% ipython --no-banner

In [1]: import numpy as np

In [2]: from numpy import linalg as LA

In [3]: np.set_printoptions(precision=3, suppress=True, linewidth=100, sign=" ")

In [4]: F = np.loadtxt("x.csv", delimiter=",")

In [5]: F
Out[5]: 
array([[  4.,  -4.,  -1.,   1.,  -1.,   0.,  -3.,  -2.],
       [  4.,  -7.,  -5.,  -4.,   0.,   5.,   2.,  -6.],
       [  7., -11.,  -7.,  -6.,   0.,   5.,   7.,  -1.],
       [  5.,  -8.,  -6., -10.,  -2.,   0.,  12.,  -4.],
       [  6., -11.,  -2., -10.,  -4.,   1.,  13.,  -9.],
       [  4., -15.,  -2., -11.,  -4.,   5.,  15.,  -7.],
       [ -1., -10.,  -4.,  -7.,  -3.,   1.,  18., -11.],
       [ -5., -10.,   1.,  -8.,  -6.,  -1.,  17., -14.],
       [ -2., -15.,   3., -11.,  -1.,   2.,  17., -17.],
       [  0., -19.,   5.,  -6.,   1.,   3.,  21., -12.],
       [ -3., -16.,   4.,  -4.,  -4.,   6.,  16., -11.],
       [  0., -18.,   0.,   1.,  -2.,  10.,  20.,  -6.],
       [  3., -22.,  -1.,   3.,   0.,   5.,  20., -11.],
       [  8., -21.,   4.,   2.,  -3.,   1.,  22.,  -6.],
       [  8., -24.,   1.,   1.,   2.,   6.,  20., -10.],
       [  3., -26.,   2.,  -3.,   3.,   7.,  20., -15.],
       [ -2., -26.,  -1.,  -5.,  -1.,   5.,  19., -13.],
       [  2., -25.,  -3.,  -5.,   4.,   8.,  19., -14.],
       [ -3., -24.,  -2.,  -6.,   1.,  11.,  23., -11.],
       [ -8., -24.,   2.,  -9.,   5.,  14.,  21., -14.],
       [-13., -19.,   7.,  -6.,   0.,  16.,  24., -14.],
       [-14., -22.,   5.,  -6.,   1.,  12.,  28., -19.],
       [-11., -26.,   4.,  -2.,  -2.,  11.,  33., -16.],
       [-11., -25.,   0.,   3.,   3.,   6.,  38., -14.],
       [ -9., -23.,  -2.,   1.,   6.,   9.,  34., -16.],
       [-14., -22.,   0.,  -3.,   3.,  11.,  32., -15.],
       [-14., -25.,   5.,  -8.,   7.,  15.,  29., -10.],
       [-17., -22.,   3., -12.,   3.,  19.,  32.,  -8.],
       [-19., -27.,  -2.,  -8.,   6.,  15.,  36.,  -3.],
       [-15., -29.,  -3.,  -3.,   3.,  11.,  36.,   0.],
       [-17., -26.,   1.,  -1.,   8.,   6.,  40.,  -1.],
       [-13., -31.,   3.,   3.,   3.,   6.,  41.,   0.]])

In [6]: z = F[:, 6] > np.median(F[:, 6])

In [7]: f = F[z].mean(axis=0) - F[~z].mean(axis=0)

In [8]: z.astype(int)
Out[8]: 
array([ 0,  0,  0,  0,  0,  0,  0,  0,  0,  1,  0,  0,  0,  1,  0,  0,  0,  0,  1,  1,  1,  1,  1,
        1,  1,  1,  1,  1,  1,  1,  1,  1])

In [9]: f
Out[9]: array([-12.688,  -8.562,   3.188,   1.062,   4.   ,   6.312,  16.125,  -0.5  ])

In [10]: ((F - F.mean(axis=0)) @ f > 0).astype(int)
Out[10]: 
array([ 0,  0,  0,  0,  0,  0,  0,  0,  0,  0,  0,  0,  0,  0,  0,  0,  0,  0,  1,  1,  1,  1,  1,
        1,  1,  1,  1,  1,  1,  1,  1,  1])

In [11]: Xs = F - F.mean(axis=0)

In [12]: V = LA.svd(Xs)[2][:1]

In [13]: other = Xs - Xs @ V.T @ V

In [14]: round(LA.norm(other) / LA.norm(Xs), 3)
Out[14]: np.float64(0.585)

In [15]: (Xs @ V.T).std(axis=0)
Out[15]: array([ 14.646])

In [16]: W2 = F[[3, 4]].astype(float)

In [17]: for _ in range(6):
    ...:     z = LA.norm(F[:, None] - W2, axis=-1).argmin(axis=1)
    ...:     W2 = np.array([F[z == j].mean(axis=0) for j in range(2)])
    ...: 

In [18]: z
Out[18]: 
array([ 0,  0,  0,  0,  0,  0,  0,  0,  0,  0,  0,  0,  1,  0,  0,  1,  1,  1,  1,  1,  1,  1,  1,
        1,  1,  1,  1,  1,  1,  1,  1,  1])

In [19]: np.bincount(z)
Out[19]: array([ 14,  18])

In [20]: np.abs(W2[1] - W2[0]).argmax()
Out[20]: np.int64(6)

In [21]: Xs = F - F.mean(axis=0)

In [22]: Uu, sig, vt = LA.svd(Xs, full_matrices=False)

In [23]: vt[0] * np.sign(vt[0, np.abs(vt[0]).argmax()])
Out[23]: array([-0.508, -0.406,  0.1  ,  0.05 ,  0.159,  0.244,  0.692, -0.04 ])

In [24]: f = np.array([2, 1, 0])

In [25]: np.polyval(f, F[25])
Out[25]: array([  378.,   946.,     0.,    15.,    21.,   253.,  2080.,   435.])

In [26]: np.convolve(F[25], f)
Out[26]: array([-28., -58., -22.,  -6.,   3.,  25.,  75.,   2., -15.,   0.])

In [27]: np.correlate(F[25], F[0], "full")
Out[27]: array([ 28.,  86.,  66.,  20.,  11., -39., -16., -40., -48., -12.,  12., -79., -69., 188., -60.])

In [28]: J = np.load("m.npy")

In [29]: J
Out[29]: 
array([[  2,  -4,   0],
       [  4,  -5,   5],
       [  3,  -5,   4],
       [  4,  -2,   2],
       [  3,  -4,   3],
       [  0,  -5,   4],
       [ -3,  -9,  -1],
       [ -8,  -7,   2],
       [-13,  -4,  -3],
       [-14,  -5,  -8],
       [-17,  -2,  -5],
       [-12,   2,  -4],
       [-11,   2,  -8],
       [ -6,   7, -11],
       [ -8,   8, -12],
       [-11,   3, -11],
       [-13,  -2, -11],
       [ -9,  -4, -10],
       [-11,  -8,  -8],
       [-11, -12, -10],
       [-14, -16,  -6],
       [-14, -16,  -1],
       [-12, -17,   1],
       [-17, -18,   1],
       [-19, -18,   6],
       [-17, -17,  10],
       [-22, -12,  12],
       [-26, -17,   8],
       [-26, -21,  11],
       [-26, -25,  11],
       [-29, -27,  11],
       [-25, -23,  12],
       [-22, -19,  12],
       [-25, -18,  11],
       [-24, -20,  10],
       [-24, -19,  15],
       [-27, -19,  11],
       [-25, -23,   8],
       [-21, -26,  12]])

In [30]: x = np.array([1, -1, 2])

In [31]: np.einsum("ij,j->i", J, x)
Out[31]: 
array([  6,  19,  16,  10,  13,  13,   4,   3, -15, -25, -25, -22, -29, -35, -40, -36, -33, -25,
       -19, -19, -10,   0,   7,   3,  11,  20,  14,   7,  17,  21,  20,  22,  21,  15,  16,  25,
        14,  14,  29])

In [32]: J @ np.ones(3)
Out[32]: 
array([ -2.,   4.,   2.,   4.,   2.,  -1., -13., -13., -20., -27., -24., -14., -17., -10., -12.,
       -19., -26., -23., -27., -33., -36., -31., -28., -34., -31., -24., -22., -35., -36., -40.,
       -45., -36., -29., -32., -34., -28., -35., -40., -35.])

In [33]: np.sign((J @ x).round(6))
Out[33]: 
array([ 1,  1,  1,  1,  1,  1,  1,  1, -1, -1, -1, -1, -1, -1, -1, -1, -1, -1, -1, -1, -1,  0,  1,
        1,  1,  1,  1,  1,  1,  1,  1,  1,  1,  1,  1,  1,  1,  1,  1])

In [34]: J @ x
Out[34]: 
array([  6,  19,  16,  10,  13,  13,   4,   3, -15, -25, -25, -22, -29, -35, -40, -36, -33, -25,
       -19, -19, -10,   0,   7,   3,  11,  20,  14,   7,  17,  21,  20,  22,  21,  15,  16,  25,
        14,  14,  29])

In [35]: LA.norm(J @ x) <= LA.norm(J, 2) * LA.norm(x) + 1e-9
Out[35]: np.True_

In [36]: J * x
Out[36]: 
array([[  2,   4,   0],
       [  4,   5,  10],
       [  3,   5,   8],
       [  4,   2,   4],
       [  3,   4,   6],
       [  0,   5,   8],
       [ -3,   9,  -2],
       [ -8,   7,   4],
       [-13,   4,  -6],
       [-14,   5, -16],
       [-17,   2, -10],
       [-12,  -2,  -8],
       [-11,  -2, -16],
       [ -6,  -7, -22],
       [ -8,  -8, -24],
       [-11,  -3, -22],
       [-13,   2, -22],
       [ -9,   4, -20],
       [-11,   8, -16],
       [-11,  12, -20],
       [-14,  16, -12],
       [-14,  16,  -2],
       [-12,  17,   2],
       [-17,  18,   2],
       [-19,  18,  12],
       [-17,  17,  20],
       [-22,  12,  24],
       [-26,  17,  16],
       [-26,  21,  22],
       [-26,  25,  22],
       [-29,  27,  22],
       [-25,  23,  24],
       [-22,  19,  24],
       [-25,  18,  22],
       [-24,  20,  20],
       [-24,  19,  30],
       [-27,  19,  22],
       [-25,  23,  16],
       [-21,  26,  24]])

In [37]: z = J[:, 1] > np.median(J[:, 1])

In [38]: f = J[z].mean(axis=0) - J[~z].mean(axis=0)

In [39]: z.astype(int)
Out[39]: 
array([ 1,  1,  1,  1,  1,  1,  1,  1,  1,  1,  1,  1,  1,  1,  1,  1,  1,  1,  1,  0,  0,  0,  0,
        0,  0,  0,  0,  0,  0,  0,  0,  0,  0,  0,  0,  0,  0,  0,  0])

In [40]: f
Out[40]: array([ 14.984,  16.834, -11.039])

In [41]: data = np.load("w.npy")

In [42]: data
Out[42]: 
array([[-1,  0,  3,  1,  0,  0,  3, -1,  0,  3,  2],
       [-4, -3,  0, -2, -3, -3,  0, -4, -3,  0, -1],
       [-1,  0,  3,  1,  0,  0,  3, -1,  0,  3,  2],
       [-4, -3,  0, -2, -3, -3,  0, -4, -3,  0, -1],
       [ 0,  1,  4,  2,  1,  1,  4,  0,  1,  4,  3],
       [ 1,  2,  5,  3,  2,  2,  5,  1,  2,  5,  4],
       [-2, -1,  2,  0, -1, -1,  2, -2, -1,  2,  1],
       [-5, -4, -1, -3, -4, -4, -1, -5, -4, -1, -2],
       [ 0,  1,  4,  2,  1,  1,  4,  0,  1,  4,  3]])

In [43]: # column 4 repeats column 1

In [44]: def softmax(z):
    ...:     e = np.exp(z - z.max(axis=-1, keepdims=True))
    ...:     return e / e.sum(axis=-1, keepdims=True)
    ...: 

In [45]: np.round(softmax(10 * data[1]), 3) + 0
Out[45]: array([ 0.   ,  0.   ,  0.333,  0.   ,  0.   ,  0.   ,  0.333,  0.   ,  0.   ,  0.333,  0.   ])

In [46]: softmax(data[1] + -3)
Out[46]: array([ 0.005,  0.013,  0.267,  0.036,  0.013,  0.013,  0.267,  0.005,  0.013,  0.267,  0.098])

In [47]: scores = data @ data.T / np.sqrt(11)

In [48]: np.round(softmax(scores), 3) + 0
Out[48]: 
array([[ 0.002,  0.   ,  0.002,  0.   ,  0.044,  0.907,  0.   ,  0.   ,  0.044],
       [ 0.   ,  0.001,  0.   ,  0.001,  0.   ,  0.   ,  0.   ,  0.998,  0.   ],
       [ 0.002,  0.   ,  0.002,  0.   ,  0.044,  0.907,  0.   ,  0.   ,  0.044],
       [ 0.   ,  0.001,  0.   ,  0.001,  0.   ,  0.   ,  0.   ,  0.998,  0.   ],
       [ 0.   ,  0.   ,  0.   ,  0.   ,  0.002,  0.996,  0.   ,  0.   ,  0.002],
       [ 0.   ,  0.   ,  0.   ,  0.   ,  0.   ,  1.   ,  0.   ,  0.   ,  0.   ],
       [ 0.073,  0.181,  0.073,  0.181,  0.054,  0.04 ,  0.099,  0.245,  0.054],
       [ 0.   ,  0.   ,  0.   ,  0.   ,  0.   ,  0.   ,  0.   ,  1.   ,  0.   ],
       [ 0.   ,  0.   ,  0.   ,  0.   ,  0.002,  0.996,  0.   ,  0.   ,  0.002]])

In [49]: np.round(softmax(scores + np.triu(np.full(scores.shape, -np.inf), 1)), 3) + 0
Out[49]: 
array([[ 1.   ,  0.   ,  0.   ,  0.   ,  0.   ,  0.   ,  0.   ,  0.   ,  0.   ],
       [ 0.   ,  1.   ,  0.   ,  0.   ,  0.   ,  0.   ,  0.   ,  0.   ,  0.   ],
       [ 0.5  ,  0.   ,  0.5  ,  0.   ,  0.   ,  0.   ,  0.   ,  0.   ,  0.   ],
       [ 0.   ,  0.5  ,  0.   ,  0.5  ,  0.   ,  0.   ,  0.   ,  0.   ,  0.   ],
       [ 0.002,  0.   ,  0.002,  0.   ,  0.996,  0.   ,  0.   ,  0.   ,  0.   ],
       [ 0.   ,  0.   ,  0.   ,  0.   ,  0.   ,  1.   ,  0.   ,  0.   ,  0.   ],
       [ 0.104,  0.258,  0.104,  0.258,  0.077,  0.057,  0.141,  0.   ,  0.   ],
       [ 0.   ,  0.   ,  0.   ,  0.   ,  0.   ,  0.   ,  0.   ,  1.   ,  0.   ],
       [ 0.   ,  0.   ,  0.   ,  0.   ,  0.002,  0.996,  0.   ,  0.   ,  0.002]])
